In [1]: import numpy as np

In [2]: import numpy.linalg as la

In [3]: np.set_printoptions(precision=3, suppress=True, linewidth=100, legacy="1.25")

In [4]: data = np.load("m.npy")

In [5]: print(data)
[[ -8.263  -1.432  -7.98  -24.439  -3.117   5.079  -7.165  11.393   7.74    4.887  13.171   9.768]
 [  4.51    1.262   2.49   11.164   8.09   -4.324   4.437  -4.645  -8.568   2.115  -5.202  -7.015]
 [  4.15    1.688  -0.201   9.987   8.588  -4.619   3.356  -4.529  -8.834   4.144  -3.962  -6.52 ]
 [ -9.78   -0.638  -8.279 -26.925  -0.885   1.259  -7.575  14.117   7.474   4.419  13.099   8.829]
 [  6.551   0.874   0.482   9.824   7.741  -3.268   2.8    -2.218  -9.534   2.851  -5.611  -6.217]
 [  6.165   2.571  -0.327  10.403   7.949  -2.824   3.374  -5.459  -7.866   2.807  -7.91   -7.593]
 [ -7.532  -2.274  -6.053 -24.268  -1.957   1.974  -7.932  12.801   7.796   4.108  11.894   8.383]
 [ -7.642  -0.381  -8.312 -25.809  -2.025   4.347  -6.554  11.919   9.437   5.38   14.161   9.458]
 [  4.212   2.05    1.267   9.461   8.267  -3.775   2.279  -4.868  -7.382   4.557  -6.066  -6.836]
 [ -6.081  -1.629  -6.738 -25.186  -1.11    3.212  -4.972  11.754   8.303   4.752  15.59    8.536]
 [ -6.79   -1.165  -7.897 -25.604  -2.619   4.717  -6.905  15.193   8.798   5.788  10.866  11.839]
 [  4.317   3.84    1.725  10.529   7.485  -0.554   3.65   -3.529  -6.919   4.273  -7.347  -5.218]
 [ -9.749  -3.645  -6.542 -24.719  -3.237   4.002  -4.641  13.706   8.479   3.814  14.079  10.484]
 [ -8.405  -1.461  -9.134 -25.227  -2.75    5.47   -5.978  13.021   8.074   4.135  13.867   9.06 ]
 [  4.371   1.613   1.002  11.056   9.834  -3.331   3.744  -3.181 -10.53    3.444  -6.254  -8.004]
 [  5.186   2.258   1.835  12.458   7.614  -3.363   2.738  -4.786  -9.689   5.117  -4.993  -6.05 ]
 [  4.198   1.905   0.63   10.265   7.209  -2.743   1.822  -4.102  -8.793   4.766  -5.543  -7.046]
 [ -5.855  -2.01  -10.001 -25.539  -2.543   4.048  -5.437  13.717   9.472   6.205  12.224  12.578]
 [  4.845   2.646   1.495  12.393   8.113  -5.089   3.405  -1.73   -8.638   2.227  -6.342  -6.828]
 [ -8.15   -2.836  -7.6   -25.92   -3.729   2.692  -4.77   14.885   8.197   3.417  10.796  11.323]
 [  5.152   2.137   0.64   11.288   8.035  -1.003   2.927  -5.142  -8.03    3.985  -4.452  -6.325]
 [  4.27    2.273   0.704  10.731   7.911  -4.499   2.379  -3.56   -9.897   4.853  -6.431  -8.546]
 [  5.009   1.68    1.865  10.621   8.573  -2.02    1.833  -4.216 -10.317   2.93   -7.128  -6.651]
 [  4.779   1.492   1.363  10.112   7.816  -2.406   2.712  -3.869  -9.511   3.836  -4.87   -7.302]
 [  6.11    3.694   0.778  11.427   9.036  -4.858   3.498  -2.922  -7.027   5.628  -5.811  -9.158]
 [  4.874   0.678   1.397  11.678   7.866  -2.868   2.952  -4.284  -7.541   4.188  -5.208  -7.686]
 [  5.535   1.154   1.095  11.542   8.302  -3.683   2.241  -4.253  -8.531   4.975  -5.701  -7.193]
 [ -8.264  -2.858  -8.985 -24.551  -2.677   3.777  -6.195  12.9     7.495   5.428  12.966  10.531]
 [  5.822   2.76    1.376   9.433   8.08   -2.515   3.028  -4.356  -9.091   2.     -4.95   -6.243]
 [  5.61    1.676   2.143   9.933   9.36   -3.548   4.965  -4.937  -9.299   3.669  -6.133  -6.787]
 [ -9.013  -2.502  -7.774 -24.63   -2.065   1.988  -4.701  13.525   8.297   5.399  13.645  11.892]
 [ -7.436  -1.15   -8.56  -25.414  -3.22    3.758  -6.104  14.909   8.127   3.927  12.896   8.045]]

In [6]: r0 = np.array([2, 1])

In [7]: np.cross(data[4, :3], data[0, :3])
Out[7]: array([-6.284, 48.294, -2.159])

In [8]: np.polyval(r0, data[4])
Out[8]: 
array([ 14.102,   2.748,   1.964,  20.648,  16.482,  -5.536,   6.6  ,  -3.436, -18.068,   6.702,
       -10.222, -11.434])

In [9]: other = np.array([[0, -3],
   ...:     [-1, 2],
   ...:     [-1, 3],
   ...:     [2, 1],
   ...:     [2, 3],
   ...:     [0, -1],
   ...:     [-3, 0],
   ...:     [2, 1],
   ...:     [-3, -3],
   ...:     [-1, -1],
   ...:     [2, 2],
   ...:     [3, 2]])

In [10]: print(la.matrix_rank(data @ other))
2

In [11]: rng = np.random.default_rng(21171)

In [12]: lab = rng.permutation(12)

In [13]: other = data[:, lab] * rng.choice([-1, 1], 12)

In [14]: other
Out[14]: 
array([[-13.171,  -4.887,   9.768,  -7.74 , -11.393,   7.165,   3.117,  24.439,   7.98 ,   1.432,
          8.263,  -5.079],
       [  5.202,  -2.115,  -7.015,   8.568,   4.645,  -4.437,  -8.09 , -11.164,  -2.49 ,  -1.262,
         -4.51 ,   4.324],
       [  3.962,  -4.144,  -6.52 ,   8.834,   4.529,  -3.356,  -8.588,  -9.987,   0.201,  -1.688,
         -4.15 ,   4.619],
       [-13.099,  -4.419,   8.829,  -7.474, -14.117,   7.575,   0.885,  26.925,   8.279,   0.638,
          9.78 ,  -1.259],
       [  5.611,  -2.851,  -6.217,   9.534,   2.218,  -2.8  ,  -7.741,  -9.824,  -0.482,  -0.874,
         -6.551,   3.268],
       [  7.91 ,  -2.807,  -7.593,   7.866,   5.459,  -3.374,  -7.949, -10.403,   0.327,  -2.571,
         -6.165,   2.824],
       [-11.894,  -4.108,   8.383,  -7.796, -12.801,   7.932,   1.957,  24.268,   6.053,   2.274,
          7.532,  -1.974],
       [-14.161,  -5.38 ,   9.458,  -9.437, -11.919,   6.554,   2.025,  25.809,   8.312,   0.381,
          7.642,  -4.347],
       [  6.066,  -4.557,  -6.836,   7.382,   4.868,  -2.279,  -8.267,  -9.461,  -1.267,  -2.05 ,
         -4.212,   3.775],
       [-15.59 ,  -4.752,   8.536,  -8.303, -11.754,   4.972,   1.11 ,  25.186,   6.738,   1.629,
          6.081,  -3.212],
       [-10.866,  -5.788,  11.839,  -8.798, -15.193,   6.905,   2.619,  25.604,   7.897,   1.165,
          6.79 ,  -4.717],
       [  7.347,  -4.273,  -5.218,   6.919,   3.529,  -3.65 ,  -7.485, -10.529,  -1.725,  -3.84 ,
         -4.317,   0.554],
       [-14.079,  -3.814,  10.484,  -8.479, -13.706,   4.641,   3.237,  24.719,   6.542,   3.645,
          9.749,  -4.002],
       [-13.867,  -4.135,   9.06 ,  -8.074, -13.021,   5.978,   2.75 ,  25.227,   9.134,   1.461,
          8.405,  -5.47 ],
       [  6.254,  -3.444,  -8.004,  10.53 ,   3.181,  -3.744,  -9.834, -11.056,  -1.002,  -1.613,
         -4.371,   3.331],
       [  4.993,  -5.117,  -6.05 ,   9.689,   4.786,  -2.738,  -7.614, -12.458,  -1.835,  -2.258,
         -5.186,   3.363],
       [  5.543,  -4.766,  -7.046,   8.793,   4.102,  -1.822,  -7.209, -10.265,  -0.63 ,  -1.905,
         -4.198,   2.743],
       [-12.224,  -6.205,  12.578,  -9.472, -13.717,   5.437,   2.543,  25.539,  10.001,   2.01 ,
          5.855,  -4.048],
       [  6.342,  -2.227,  -6.828,   8.638,   1.73 ,  -3.405,  -8.113, -12.393,  -1.495,  -2.646,
         -4.845,   5.089],
       [-10.796,  -3.417,  11.323,  -8.197, -14.885,   4.77 ,   3.729,  25.92 ,   7.6  ,   2.836,
          8.15 ,  -2.692],
       [  4.452,  -3.985,  -6.325,   8.03 ,   5.142,  -2.927,  -8.035, -11.288,  -0.64 ,  -2.137,
         -5.152,   1.003],
       [  6.431,  -4.853,  -8.546,   9.897,   3.56 ,  -2.379,  -7.911, -10.731,  -0.704,  -2.273,
         -4.27 ,   4.499],
       [  7.128,  -2.93 ,  -6.651,  10.317,   4.216,  -1.833,  -8.573, -10.621,  -1.865,  -1.68 ,
         -5.009,   2.02 ],
       [  4.87 ,  -3.836,  -7.302,   9.511,   3.869,  -2.712,  -7.816, -10.112,  -1.363,  -1.492,
         -4.779,   2.406],
       [  5.811,  -5.628,  -9.158,   7.027,   2.922,  -3.498,  -9.036, -11.427,  -0.778,  -3.694,
         -6.11 ,   4.858],
       [  5.208,  -4.188,  -7.686,   7.541,   4.284,  -2.952,  -7.866, -11.678,  -1.397,  -0.678,
         -4.874,   2.868],
       [  5.701,  -4.975,  -7.193,   8.531,   4.253,  -2.241,  -8.302, -11.542,  -1.095,  -1.154,
         -5.535,   3.683],
       [-12.966,  -5.428,  10.531,  -7.495, -12.9  ,   6.195,   2.677,  24.551,   8.985,   2.858,
          8.264,  -3.777],
       [  4.95 ,  -2.   ,  -6.243,   9.091,   4.356,  -3.028,  -8.08 ,  -9.433,  -1.376,  -2.76 ,
         -5.822,   2.515],
       [  6.133,  -3.669,  -6.787,   9.299,   4.937,  -4.965,  -9.36 ,  -9.933,  -2.143,  -1.676,
         -5.61 ,   3.548],
       [-13.645,  -5.399,  11.892,  -8.297, -13.525,   4.701,   2.065,  24.63 ,   7.774,   2.502,
          9.013,  -1.988],
       [-12.896,  -3.927,   8.045,  -8.127, -14.909,   6.104,   3.22 ,  25.414,   8.56 ,   1.15 ,
          7.436,  -3.758]])

In [15]: U, _, VT = la.svd(data.T @ other)

In [16]: print(lab)
[10  9 11  8  7  6  4  3  2  1  0  5]

In [17]: np.round(U @ VT, 3) + 0
Out[17]: 
array([[ 0.,  0.,  0.,  0.,  0.,  0.,  0.,  0.,  0.,  0., -1.,  0.],
       [ 0.,  0.,  0.,  0.,  0.,  0.,  0.,  0.,  0., -1.,  0.,  0.],
       [ 0.,  0.,  0.,  0.,  0.,  0.,  0.,  0., -1.,  0.,  0.,  0.],
       [ 0.,  0.,  0.,  0.,  0.,  0.,  0., -1.,  0.,  0.,  0.,  0.],
       [ 0.,  0.,  0.,  0.,  0.,  0., -1.,  0.,  0.,  0.,  0.,  0.],
       [ 0.,  0.,  0.,  0.,  0.,  0.,  0.,  0.,  0.,  0.,  0., -1.],
       [ 0.,  0.,  0.,  0.,  0., -1.,  0.,  0.,  0.,  0.,  0.,  0.],
       [ 0.,  0.,  0.,  0., -1.,  0.,  0.,  0.,  0.,  0.,  0.,  0.],
       [ 0.,  0.,  0., -1.,  0.,  0.,  0.,  0.,  0.,  0.,  0.,  0.],
       [ 0., -1.,  0.,  0.,  0.,  0.,  0.,  0.,  0.,  0.,  0.,  0.],
       [-1.,  0.,  0.,  0.,  0.,  0.,  0.,  0.,  0.,  0.,  0.,  0.],
       [ 0.,  0.,  1.,  0.,  0.,  0.,  0.,  0.,  0.,  0.,  0.,  0.]])

In [18]: np.round(la.lstsq(data, other)[0], 3) + 0
Out[18]: 
array([[ 0.,  0.,  0.,  0.,  0.,  0.,  0.,  0.,  0.,  0., -1.,  0.],
       [ 0.,  0.,  0.,  0.,  0.,  0.,  0.,  0.,  0., -1.,  0.,  0.],
       [ 0.,  0.,  0.,  0.,  0.,  0.,  0.,  0., -1.,  0.,  0.,  0.],
       [ 0.,  0.,  0.,  0.,  0.,  0.,  0., -1.,  0.,  0.,  0.,  0.],
       [ 0.,  0.,  0.,  0.,  0.,  0., -1.,  0.,  0.,  0.,  0.,  0.],
       [ 0.,  0.,  0.,  0.,  0.,  0.,  0.,  0.,  0.,  0.,  0., -1.],
       [ 0.,  0.,  0.,  0.,  0., -1.,  0.,  0.,  0.,  0.,  0.,  0.],
       [ 0.,  0.,  0.,  0., -1.,  0.,  0.,  0.,  0.,  0.,  0.,  0.],
       [ 0.,  0.,  0., -1.,  0.,  0.,  0.,  0.,  0.,  0.,  0.,  0.],
       [ 0., -1.,  0.,  0.,  0.,  0.,  0.,  0.,  0.,  0.,  0.,  0.],
       [-1.,  0.,  0.,  0.,  0.,  0.,  0.,  0.,  0.,  0.,  0.,  0.],
       [ 0.,  0.,  1.,  0.,  0.,  0.,  0.,  0.,  0.,  0.,  0.,  0.]])
